$ python -q
>>> import numpy as np
>>> np.set_printoptions(precision=2, suppress=True, linewidth=200)
>>> m1 = np.tanh(np.array([[1.1, 0.7, 0.7, 1.0],
...     [0.2, 0.7, 0.7, 1.2],
...     [-0.5, 2.1, 1.4, -1.6],
...     [-0.1, 2.1, -0.1, -0.3],
...     [-0.3, -0.4, 1.7, 1.2],
...     [0.4, 0.2, 0.4, 0.1],
...     [-2.3, 0.2, 0.0, 1.3],
...     [-1.3, 0.1, 0.4, 0.0],
...     [-0.9, 1.0, 1.4, -1.5],
...     [0.4, 1.8, 1.1, 1.5],
...     [-0.9, 0.1, -0.6, 1.0],
...     [0.6, 0.7, -0.4, -0.1],
...     [-0.2, 1.4, 0.6, -0.7],
...     [0.7, -0.7, -1.0, 1.3],
...     [-1.0, 1.0, 1.6, -1.3],
...     [-0.2, -0.4, 0.2, 1.6],
...     [0.6, 2.6, -0.3, 0.0],
...     [0.3, -0.7, 0.8, 2.3]]) @ np.array([[1.4, -0.5, -0.1, 0.7, -0.3, 1.0],
...     [1.2, -0.4, 1.3, 1.2, 0.0, 0.9],
...     [1.2, -0.2, -0.4, -0.3, 2.0, 0.5],
...     [0.7, 0.7, 0.5, -1.0, 1.7, 1.1]]))
>>> print(m1.round(2) + 0)
[[ 1.   -0.26  0.77  0.38  0.99  1.  ]
 [ 0.99  0.31  0.84 -0.41  1.    0.99]
 [ 0.98 -0.96  0.89  1.    0.23  0.32]
 [ 0.97 -0.75  0.99  0.99 -0.59  0.89]
 [ 0.96  0.67 -0.52 -0.98  1.    0.91]
 [ 0.87 -0.28  0.11  0.29  0.69  0.71]
 [-0.97  0.96  0.81 -0.99  0.99 -0.6 ]
 [-0.84  0.49  0.1  -0.72  0.83 -0.77]
 [ 0.52 -0.86  0.08  0.93  0.48 -0.74]
 [ 1.   -0.09  0.99  0.54  1.    1.  ]
 [-0.82  0.84  0.74 -0.87  0.65 -0.01]
 [ 0.81 -0.52  0.74  0.9  -0.82  0.73]
 [ 0.93 -0.79  0.85  0.97  0.07  0.53]
 [-0.15  0.78  0.07 -0.87  0.    0.76]
 [ 0.67 -0.81  0.11  0.87  0.86 -0.62]
 [ 0.54  0.87  0.22 -0.98  1.    0.86]
 [ 1.   -0.86  1.    1.   -0.65  0.99]
 [ 0.97  0.92 -0.11 -1.    1.    0.99]]
>>> M = np.load("test3.npy")
>>> print(M)
[[2 0 0]
 [0 1 0]
 [0 3 0]
 [0 0 0]
 [0 0 0]
 [2 0 1]]
>>> # rows 3 and 4 are equal
>>> Q, vecs = np.linalg.qr(M[:, :2])[0], np.linalg.qr(M[:, 2:])[0]
>>> sigma = np.linalg.svd(Q.T @ vecs, compute_uv=False)
>>> print(sigma)
[0.71]
>>> def softmax(z):
...     e = np.exp(z - z.max(axis=-1, keepdims=True))
...     return e / e.sum(axis=-1, keepdims=True)
... 
>>> print(softmax(M[1] + 3))
[0.21 0.58 0.21]
>>> S = M @ M.T / np.sqrt(3)
>>> print(softmax(S).round(6).argmax(axis=1))
[0 2 2 0 0 5]
>>> Y = np.c_[M[:, :2] @ np.array([[3, 3], [3, 1]]), np.array([-2, 2, -1, 1, 2, -2])]
>>> print(Y)
[[ 6  6 -2]
 [ 3  1  2]
 [ 9  3 -1]
 [ 0  0  1]
 [ 0  0  2]
 [ 6  6 -2]]
>>> print(np.linalg.norm(np.linalg.qr(M)[0].T @ Y, axis=0) ** 2 / ((Y ** 2).sum(axis=0) + 1e-12))
[1.   1.   0.45]
>>> print(np.round(np.linalg.norm(Y - M @ np.linalg.lstsq(M, Y)[0], axis=0), 2) + 0)
[0.   0.   3.15]
>>> W1 = np.array([[1, 2, 2, 3, 2, 2], [2, 1, 0, 3, 2, 2], [2, 1, 3, 2, 0, 1]])
>>> beta = np.array([6, 9, 4, 1, 9, 6])
>>> hid = np.maximum(M @ W1 + beta, 0)
>>> print((hid > 0).astype(int))
[[1 1 1 1 1 1]
 [1 1 1 1 1 1]
 [1 1 1 1 1 1]
 [1 1 1 1 1 1]
 [1 1 1 1 1 1]
 [1 1 1 1 1 1]]
>>> print(np.linalg.matrix_rank(hid))
4
>>> Z = np.array([[5, 0], [-2, 4], [1, 5], [-3, -2], [-3, -3], [-2, 0]])
>>> print(W1 @ Z)
[[-16   6]
 [-11  -8]
 [  3  15]]
>>> Y = np.array([[2, 2, 0, 1, 2, 1, 2, 0, 0],
...     [-1, 2, -3, -2, 1, 3, -1, -1, 3],
...     [2, 0, -1, -1, 0, 3, 0, -1, -3],
...     [-2, 2, 1, -3, 2, 1, 3, 0, -3],
...     [3, 0, -3, 0, 2, 3, 1, -2, -3],
...     [-2, 0, -1, 2, -2, 1, 0, 0, 3],
...     [-2, 3, 2, 2, 0, -3, 1, -2, 1],
...     [-1, 2, 2, 2, -1, 1, 3, -3, 0]])
>>> feats = Y.T @ Y
>>> print(feats)
[[ 31 -10 -14  -2  10  15  -3   0 -20]
 [-10  25   6   2   8   3  17 -14   3]
 [-14   6  29  10  -7 -25  11   0  -1]
 [ -2   2  10  27 -12 -13   3  -7  14]
 [ 10   8  -7 -12  18  10   8  -2 -15]
 [ 15   3 -25 -13  10  40   5  -9 -12]
 [ -3  17  11   3   8   5  25 -12 -14]
 [  0 -14   0  -7  -2  -9 -12  19   4]
 [-20   3  -1  14 -15 -12 -14   4  46]]
>>> # equal to its transpose
>>> print(np.round(feats @ np.linalg.pinv(feats) @ feats, 2) + 0)
[[ 31. -10. -14.  -2.  10.  15.  -3.   0. -20.]
 [-10.  25.   6.   2.   8.   3.  17. -14.   3.]
 [-14.   6.  29.  10.  -7. -25.  11.   0.  -1.]
 [ -2.   2.  10.  27. -12. -13.   3.  -7.  14.]
 [ 10.   8.  -7. -12.  18.  10.   8.  -2. -15.]
 [ 15.   3. -25. -13.  10.  40.   5.  -9. -12.]
 [ -3.  17.  11.   3.   8.   5.  25. -12. -14.]
 [  0. -14.   0.  -7.  -2.  -9. -12.  19.   4.]
 [-20.   3.  -1.  14. -15. -12. -14.   4.  46.]]
>>> print(np.round(np.trace(np.linalg.pinv(feats) @ feats), 2))
8.0
>>> print(np.linalg.lstsq(feats[:-1].T, feats[-1])[2])
8
>>> blk = np.stack([feats, -3 * feats, feats[::-1]])
>>> print(np.einsum("bij,cij->bc", blk, blk))
[[ 16388 -49164  -5908]
 [-49164 147492  17724]
 [ -5908  17724  16388]]
>>> print(np.linalg.matrix_rank(blk.reshape(3, -1)))
2
>>> print(np.linalg.norm(blk, axis=(1, 2)))
[128.02 384.05 128.02]
>>> F = np.loadtxt("sample18.csv", delimiter=",")
>>> print(F)
[[ 0.  0. -1.  0.]
 [ 0.  0.  0.  0.]
 [ 0.  0.  0.  1.]
 [-7.  0.  0.  0.]]
>>> # column 0 is much longer than the rest
>>> hat = np.triu(np.array([[3, 0, 0, 1], [1, 0, 0, 0], [2, 0, 3, 2], [3, 2, 0, 1]]), 1) + np.eye(4)
>>> Y = hat @ F @ np.linalg.inv(hat)
>>> print(np.trace(Y), np.trace(F))
0.0 0.0
>>> print(Y)
[[ -7.   0.  -1.   9.]
 [  0.   0.   0.   0.]
 [-14.   0.   0.  15.]
 [ -7.   0.   0.   7.]]
>>> print(hat @ F - F @ hat)
[[ -7.   0.   0.   2.]
 [  0.   0.   0.   0.]
 [-14.   0.   0.   0.]
 [  0.   0.   0.   7.]]
>>> print(round(float(np.linalg.det(Y)), 2))
0.0
>>> print([round(float(x), 2) for x in np.linalg.svd(F, compute_uv=False)[:3]])
[7.0, 1.0, 1.0]
>>> print(np.linalg.cond(F) > 100)
True
>>> print(np.argsort(-np.linalg.norm(F, axis=0).round(6), kind="stable")[:3])
[0 2 3]
>>> print(round(float(np.linalg.norm(F, 2) / np.linalg.norm(F)), 2))
0.98
>>> print(np.linalg.matrix_rank(F, rtol=0.1))
3
>>> Uu, sigma, Vt = np.linalg.svd(F)
>>> vecs = Vt[:(sigma > 1e-8).sum()]
>>> rng = np.random.default_rng(215365)
>>> x0 = F[1] + 4 * F[3] + rng.integers(2) * np.eye(4)[0]
>>> print(x0)
[-28.   0.   0.   0.]
>>> print(np.round(np.linalg.norm(x0 - vecs.T @ vecs @ x0), 2))
0.0
>>> print(np.linalg.matrix_rank(np.vstack([F, x0])))
3
>>> print(np.allclose(vecs.T @ vecs @ x0, x0))
True
>>> Uu, sigma, Vt = np.linalg.svd(F)
>>> print(np.argmax(sigma[:-1] / (sigma[1:] + 1e-6)) + 1)
3
>>> Y = Uu[:, :3] @ np.diag(sigma[:3]) @ Vt[:3]
>>> print(Y)
[[ 0.  0. -1.  0.]
 [ 0.  0.  0.  0.]
 [ 0.  0.  0.  1.]
 [-7.  0.  0.  0.]]
>>> print(round(float(np.linalg.norm(F - Y) / np.linalg.norm(F)), 2))
0.0
>>> print(np.linalg.matrix_rank(F, rtol=0.05))
3
>>> mat = np.loadtxt("a.csv", delimiter=",")
>>> print(mat)
[[-2.   -1.62  1.86  0.64  2.65  1.37 -2.37]
 [ 2.41  2.6   0.59  0.33 -2.5  -2.35 -0.4 ]
 [ 3.07  1.55 -0.23  2.6  -2.36  0.36 -0.82]
 [ 2.66 -0.6  -2.15 -1.57  2.69  0.05 -1.8 ]
 [ 2.07 -1.68  0.59 -2.15  0.98  2.7   2.16]
 [ 0.42 -2.67 -1.64  1.16 -1.09  3.38  1.03]
 [ 0.89  0.72  0.63 -1.09  2.21 -2.74 -3.12]
 [ 1.33 -2.71  0.42  1.96  3.06 -1.43  0.69]
 [ 0.87  0.24  1.24  3.31 -3.02 -1.54 -0.4 ]
 [-1.32 -0.62  1.77 -0.28  0.49  0.19  4.4 ]
 [ 1.61 -0.85  3.55 -0.24 -1.71  0.82 -2.33]
 [-2.92  0.89  0.09  1.86 -3.49 -0.14  0.23]
 [-1.79  0.    1.71  3.78  0.96 -0.44 -1.87]
 [-3.12  2.68  0.72 -0.11 -0.66 -2.57 -0.72]
 [-1.42 -0.13  1.77  1.85  3.08  1.51 -2.16]
 [ 0.15 -0.09  1.85  3.96 -2.08  0.8   0.94]
 [-2.42 -1.57 -1.86 -0.23 -0.06 -3.28 -1.55]
 [ 1.24 -1.3   1.68  3.1  -2.55  0.71  1.53]
 [-1.92 -3.55  1.48  1.46 -1.21 -0.75  1.53]
 [ 0.13  0.49  4.52 -1.51  0.99  0.59  0.83]
 [-0.71 -2.66 -2.5  -3.26  0.03  0.01  0.71]
 [-2.66 -0.89  2.38 -2.78 -1.07  0.52  1.52]
 [ 1.11  1.78  4.    0.94  0.28 -1.38  1.33]
 [ 1.32 -2.51  2.76  2.2  -1.62 -0.86 -1.05]
 [ 0.35  0.77 -4.27 -1.19  0.89  1.59 -1.15]
 [-0.72 -1.53  0.26 -1.78 -2.83  3.3  -0.15]
 [ 0.56 -1.11  3.36  0.81 -2.01 -0.48  2.7 ]
 [ 0.6  -1.86  0.93  0.22  3.67  2.61  0.11]
 [-1.95  2.09  0.2  -0.11 -1.14 -0.74  3.87]
 [-3.27 -0.44  0.71  0.63  0.42 -2.88 -2.17]
 [-1.86 -1.95 -2.49 -0.6  -1.68 -1.64 -2.38]]
>>> Xs = mat - mat.mean(axis=0)
>>> Uu, sigma, Vt = np.linalg.svd(Xs, full_matrices=False)
>>> print(np.abs(Vt[-1]))
[0.33 0.64 0.11 0.21 0.09 0.64 0.09]
>>> print(round(float((sigma ** 2).sum() ** 2 / (sigma ** 4).sum()), 2))
5.98
>>> print(np.abs(Vt[0]).argmax())
2
>>> print((np.sign(Uu[:, 0]) == np.sign(Uu[0, 0])).astype(int))
[1 0 0 1 1 1 1 1 0 0 0 0 0 0 1 0 1 0 0 0 1 1 0 0 1 1 0 1 0 1 1]
>>> data = np.load("x.npy")
>>> print(data)
[[ 0.03 -0.28  2.23 -3.42 -1.16  2.63]
 [-0.22  1.13 -3.69 -0.41 -2.57  1.8 ]
 [ 0.17 -0.23 -1.75  1.89  1.33  4.06]
 [-0.01 -1.64 -2.77  2.57  2.76  0.65]
 [ 2.    1.34 -2.56  0.72  1.57 -3.11]
 [-0.22 -1.09  2.44  2.92 -1.08  2.85]
 [-2.12  0.44 -1.65 -2.86 -3.07  0.02]
 [-3.05  0.63 -0.09 -2.1  -2.99  1.39]
 [-0.87  1.77  3.44  1.46  2.44 -1.09]
 [ 2.1  -1.84 -3.01  0.75 -2.54  1.06]]
>>> r0, g = data[0], data[4]
>>> print(np.round(r0 @ g, 2))
-18.49
>>> p = (r0 @ g) / (r0 @ r0) * r0
>>> print(p)
[-0.02  0.21 -1.65  2.53  0.86 -1.94]
>>> print(g - p)
[ 2.02  1.13 -0.91 -1.81  0.71 -1.17]
>>> print(np.linalg.matrix_rank(np.outer(r0, g)))
1
>>> x0 = np.array([1, -3, -1, 0, -3, 2])
>>> target = data @ x0
>>> try:
...     np.linalg.solve(data, target)
... except np.linalg.LinAlgError as e:
...     print("failed:", e)
... 
failed: Last 2 dimensions of the array must be square
>>> print(target)
[  7.38  11.39   6.74   0.7  -10.39   9.55   7.46   6.9  -19.12  20.37]
>>> print(np.round(np.linalg.lstsq(data, target)[0], 2) + 0)
[ 1. -3. -1.  0. -3.  2.]
>>> print(np.round(np.linalg.solve(data.T @ data, data.T @ target), 2) + 0)
[ 1. -3. -1.  0. -3.  2.]
>>> target = target + 0.3 * rng.normal(size=10)
>>> print(target)
[  7.19  11.53   7.04   0.23 -10.67   9.97   7.5    6.97 -18.92  20.69]
>>> beta, *_ = np.linalg.lstsq(data, target)
>>> print(beta)
[ 1.04 -2.9  -0.95  0.11 -3.12  2.04]
>>> print(beta.round())
[ 1. -3. -1.  0. -3.  2.]
>>> print(np.round(data.T @ (target - data @ beta), 2) + 0)
[0. 0. 0. 0. 0. 0.]
>>> print(round(np.linalg.norm(target - data @ beta), 2))
0.41
>>> Y = np.array([[-1, -1, -2, 0, 3, -2, 2, 1, 2],
...     [0, 3, 1, -1, -1, -3, -2, 3, 1],
...     [-3, -2, 2, -1, 0, -3, -1, 2, -2],
...     [-2, 1, -1, 2, -1, 3, 1, 0, -2]])
>>> arr = Y.T @ Y
>>> print(arr)
[[ 14   5  -2  -1  -1   5  -1  -7   8]
 [  5  15   0   1  -7   2  -5   4   3]
 [ -2   0  10  -5  -6  -8  -9   5  -5]
 [ -1   1  -5   6  -1  12   5  -5  -3]
 [ -1  -7  -6  -1  11  -6   7   0   7]
 [  5   2  -8  12  -6  31   8 -17  -7]
 [ -1  -5  -9   5   7   8  10  -6   2]
 [ -7   4   5  -5   0 -17  -6  14   1]
 [  8   3  -5  -3   7  -7   2   1  13]]
>>> # rank 4
>>> ev, vecs = np.linalg.eigh(arr)
>>> x0 = np.array([-2, 4, 3, -4, -4, -4, 5, -5, -1])
>>> print((np.sign(vecs[:, -1].round(6)) == np.sign(vecs[0, -1].round(6))).astype(int))
[1 0 0 1 0 1 1 0 0]
>>> print(np.round(vecs * np.abs(ev) @ vecs.T, 2) + 0)
[[ 14.   5.  -2.  -1.  -1.   5.  -1.  -7.   8.]
 [  5.  15.   0.   1.  -7.   2.  -5.   4.   3.]
 [ -2.   0.  10.  -5.  -6.  -8.  -9.   5.  -5.]
 [ -1.   1.  -5.   6.  -1.  12.   5.  -5.  -3.]
 [ -1.  -7.  -6.  -1.  11.  -6.   7.   0.   7.]
 [  5.   2.  -8.  12.  -6.  31.   8. -17.  -7.]
 [ -1.  -5.  -9.   5.   7.   8.  10.  -6.   2.]
 [ -7.   4.   5.  -5.   0. -17.  -6.  14.   1.]
 [  8.   3.  -5.  -3.   7.  -7.   2.   1.  13.]]
>>> print(np.round(np.linalg.eigvalsh(arr[1:, 1:]), 2) + 0)
[ 0.    0.    0.    0.    7.29 18.49 30.96 53.26]
>>> print(np.round(vecs * np.maximum(ev, 0) @ vecs.T, 2) + 0)
[[ 14.   5.  -2.  -1.  -1.   5.  -1.  -7.   8.]
 [  5.  15.   0.   1.  -7.   2.  -5.   4.   3.]
 [ -2.   0.  10.  -5.  -6.  -8.  -9.   5.  -5.]
 [ -1.   1.  -5.   6.  -1.  12.   5.  -5.  -3.]
 [ -1.  -7.  -6.  -1.  11.  -6.   7.   0.   7.]
 [  5.   2.  -8.  12.  -6.  31.   8. -17.  -7.]
 [ -1.  -5.  -9.   5.   7.   8.  10.  -6.   2.]
 [ -7.   4.   5.  -5.   0. -17.  -6.  14.   1.]
 [  8.   3.  -5.  -3.   7.  -7.   2.   1.  13.]]
>>> print(x0 @ arr @ x0)
227
>>> ev, vecs = np.linalg.eigh(arr)
>>> print(np.abs(vecs[:, -1]))
[0.15 0.02 0.26 0.29 0.05 0.74 0.27 0.45 0.09]
>>> print(np.abs(vecs[:, -1]).round(6).argmax())
5
>>> print(ev.round(2) + 0)
[ 0.    0.    0.    0.    0.   13.08 25.82 30.99 54.11]
>>> print(np.round(vecs.T @ arr @ vecs, 2) + 0)
[[ 0.    0.    0.    0.    0.    0.    0.    0.    0.  ]
 [ 0.    0.    0.    0.    0.    0.    0.    0.    0.  ]
 [ 0.    0.    0.    0.    0.    0.    0.    0.    0.  ]
 [ 0.    0.    0.    0.    0.    0.    0.    0.    0.  ]
 [ 0.    0.    0.    0.    0.    0.    0.    0.    0.  ]
 [ 0.    0.    0.    0.    0.   13.08  0.    0.    0.  ]
 [ 0.    0.    0.    0.    0.    0.   25.82  0.    0.  ]
 [ 0.    0.    0.    0.    0.    0.    0.   30.99  0.  ]
 [ 0.    0.    0.    0.    0.    0.    0.    0.   54.11]]
>>> print(np.round(vecs.T @ vecs, 2) + 0)
[[1. 0. 0. 0. 0. 0. 0. 0. 0.]
 [0. 1. 0. 0. 0. 0. 0. 0. 0.]
 [0. 0. 1. 0. 0. 0. 0. 0. 0.]
 [0. 0. 0. 1. 0. 0. 0. 0. 0.]
 [0. 0. 0. 0. 1. 0. 0. 0. 0.]
 [0. 0. 0. 0. 0. 1. 0. 0. 0.]
 [0. 0. 0. 0. 0. 0. 1. 0. 0.]
 [0. 0. 0. 0. 0. 0. 0. 1. 0.]
 [0. 0. 0. 0. 0. 0. 0. 0. 1.]]
>>> print(np.linalg.eigvalsh(arr + 3 * np.eye(9)))
[ 3.    3.    3.    3.    3.   16.08 28.82 33.99 57.11]
>>> X = np.load("out8.npy")
>>> print(X)
[[ 11.  11.  10. -24.]
 [  6.   8.   6. -12.]
 [  6.  11.   7. -16.]
 [  6.  11.   6. -15.]]
>>> hat = data @ np.linalg.solve(data.T @ data, data.T)
>>> print(np.diag(hat))
[0.77 0.62 0.69 0.73 0.52 0.71 0.4  0.47 0.5  0.6 ]
>>> print(hat.round(2) + 0)
[[ 0.77 -0.07  0.17 -0.23 -0.2  -0.15 -0.05 -0.06 -0.14 -0.05]
 [-0.07  0.62  0.3  -0.18  0.21  0.01  0.14  0.17 -0.02  0.12]
 [ 0.17  0.3   0.69  0.24 -0.03  0.07 -0.15 -0.02  0.05 -0.08]
 [-0.23 -0.18  0.24  0.73 -0.11 -0.11  0.   -0.02 -0.16 -0.04]
 [-0.2   0.21 -0.03 -0.11  0.52 -0.28 -0.1  -0.24  0.07  0.04]
 [-0.15  0.01  0.07 -0.11 -0.28  0.71 -0.17  0.05  0.14  0.2 ]
 [-0.05  0.14 -0.15  0.   -0.1  -0.17  0.4   0.37 -0.15 -0.03]
 [-0.06  0.17 -0.02 -0.02 -0.24  0.05  0.37  0.47  0.01 -0.15]
 [-0.14 -0.02  0.05 -0.16  0.07  0.14 -0.15  0.01  0.5  -0.39]
 [-0.05  0.12 -0.08 -0.04  0.04  0.2  -0.03 -0.15 -0.39  0.6 ]]
